$ python -q
>>> import numpy as np
>>> np.set_printoptions(suppress=True, linewidth=200)
>>> def rd(a):
...     return np.round(a, 2) + 0
... 
>>> X = np.loadtxt("sample18.csv", delimiter=",")
>>> print(X)
[[-3.32 -2.32 -4.47]
 [ 3.24  4.24  4.35]
 [ 0.79  1.79  0.8 ]
 [ 0.06  1.06 -2.37]
 [ 0.59  1.59 -2.45]
 [ 0.73  1.73  1.04]
 [-0.69  0.31  0.62]
 [-3.48 -2.48  2.56]
 [ 4.33  5.33  7.24]
 [-0.88  0.12  0.17]
 [ 2.42  3.42  1.41]
 [ 4.64  5.64  2.02]
 [ 0.22  1.22  1.37]
 [ 1.65  2.65  3.58]
 [ 1.48  2.48  1.36]
 [-3.78 -2.78  0.92]
 [-1.56 -0.56  0.59]
 [-3.3  -2.3   1.03]
 [ 0.8   1.8   3.54]
 [-0.32  0.68 -0.81]
 [-1.39 -0.39  0.02]
 [ 2.94  3.94  1.51]
 [ 0.15  1.15  1.16]]
>>> O, r_ = np.linalg.qr(X)
>>> print(rd(O.T @ O))
[[1. 0. 0.]
 [0. 1. 0.]
 [0. 0. 1.]]
>>> print(rd(r_))
[[11.24 11.72  6.36]
 [ 0.   -4.77 -4.65]
 [ 0.    0.    9.55]]
>>> print(rd(O @ r_))
[[-3.32 -2.32 -4.47]
 [ 3.24  4.24  4.35]
 [ 0.79  1.79  0.8 ]
 [ 0.06  1.06 -2.37]
 [ 0.59  1.59 -2.45]
 [ 0.73  1.73  1.04]
 [-0.69  0.31  0.62]
 [-3.48 -2.48  2.56]
 [ 4.33  5.33  7.24]
 [-0.88  0.12  0.17]
 [ 2.42  3.42  1.41]
 [ 4.64  5.64  2.02]
 [ 0.22  1.22  1.37]
 [ 1.65  2.65  3.58]
 [ 1.48  2.48  1.36]
 [-3.78 -2.78  0.92]
 [-1.56 -0.56  0.59]
 [-3.3  -2.3   1.03]
 [ 0.8   1.8   3.54]
 [-0.32  0.68 -0.81]
 [-1.39 -0.39  0.02]
 [ 2.94  3.94  1.51]
 [ 0.15  1.15  1.16]]
>>> W = np.array([[-2, 2, 3, 1, -2, -1], [-3, -3, 0, -1, -2, 3], [-1, 0, -2, 1, 1, 0]])
>>> c = np.array([-5, -5, -6, 7, -1, -8])
>>> hid = np.maximum(X @ W + c, 0)
>>> print(np.linalg.matrix_rank(hid))
5
>>> print(rd((hid > 0).mean(axis=0)))
[0.17 0.   0.09 1.   0.35 0.17]
>>> basis = np.array([[-4, -4], [-1, -2], [2, 5], [2, -5], [-3, 4], [-5, 2]])
>>> print(W @ basis)
[[25  4]
 [ 4 21]
 [-1 -7]]
>>> print((hid @ basis).round(6).argmax(axis=1))
[1 0 0 0 0 0 0 1 0 0 0 0 0 0 0 1 0 1 0 0 0 0 0]
>>> vec = np.array([-2, 2, -2])
>>> print(X @ np.eye(3)[0])
[-3.32  3.24  0.79  0.06  0.59  0.73 -0.69 -3.48  4.33 -0.88  2.42  4.64  0.22  1.65  1.48 -3.78 -1.56 -3.3   0.8  -0.32 -1.39  2.94  0.15]
>>> print(np.sign((X @ vec).round(6)))
[ 1. -1.  1.  1.  1. -1.  1. -1. -1.  1. -1. -1. -1. -1. -1.  1.  1. -1. -1.  1.  1. -1. -1.]
>>> print((X @ vec).argmax())
0
>>> d = np.linalg.norm(X[:, None] - X[None], axis=-1)
>>> print(np.linalg.matrix_rank(d ** 2))
4
>>> K = np.load("run12.npy")
>>> print(K)
[[-19.69   3.33   1.18]
 [ -3.3  -17.43  -9.23]
 [-18.61  -7.25  -1.04]
 [-19.5   -3.01  -3.25]
 [ 10.35   3.77  16.69]
 [  3.62 -19.61   1.58]
 [  5.88   4.   -18.69]
 [  7.87  -9.31 -15.86]
 [ 15.82   6.31 -10.49]
 [ -7.59  -5.48 -17.67]
 [ 18.09  -7.66  -3.76]]
>>> G = np.cov(K, rowvar=False)
>>> print(G.shape)
(3, 3)
>>> print(rd(np.linalg.eigvalsh(G)[::-1]))
[198.83 108.44  74.06]
>>> print(np.argsort(-K.std(axis=0).round(6), kind="stable"))
[0 2 1]
>>> print(rd(np.corrcoef(K.T)))
[[ 1.    0.06 -0.07]
 [ 0.06  1.    0.06]
 [-0.07  0.06  1.  ]]
>>> print(rd(np.corrcoef(K[:, 1], K[:, 0])[0, 1]))
0.06
>>> Xc = K - K.mean(axis=0)
>>> left, sigma, Vt = np.linalg.svd(Xc, full_matrices=False)
>>> print(np.searchsorted(np.cumsum(sigma ** 2) / (sigma ** 2).sum(), 0.9) + 1)
3
>>> print(rd(Vt[0] * np.sign(Vt[0, np.abs(Vt[0]).argmax()])))
[ 0.99  0.05 -0.11]
>>> print(rd(sigma))
[44.59 32.93 27.21]
>>> A2 = np.array([[2, 2, 0], [0, 2, 2], [1, 0, 2]])
>>> arr = np.tril(A2)
>>> print(arr)
[[2 0 0]
 [0 2 0]
 [1 0 2]]
>>> # triangular: eigenvalues sit on the diagonal
>>> f = np.array([2, 1, 2])
>>> A2 = arr + np.outer(f, np.eye(3)[0])
>>> print(np.linalg.matrix_rank(np.linalg.inv(A2) - np.linalg.inv(arr), tol=1e-8))
1
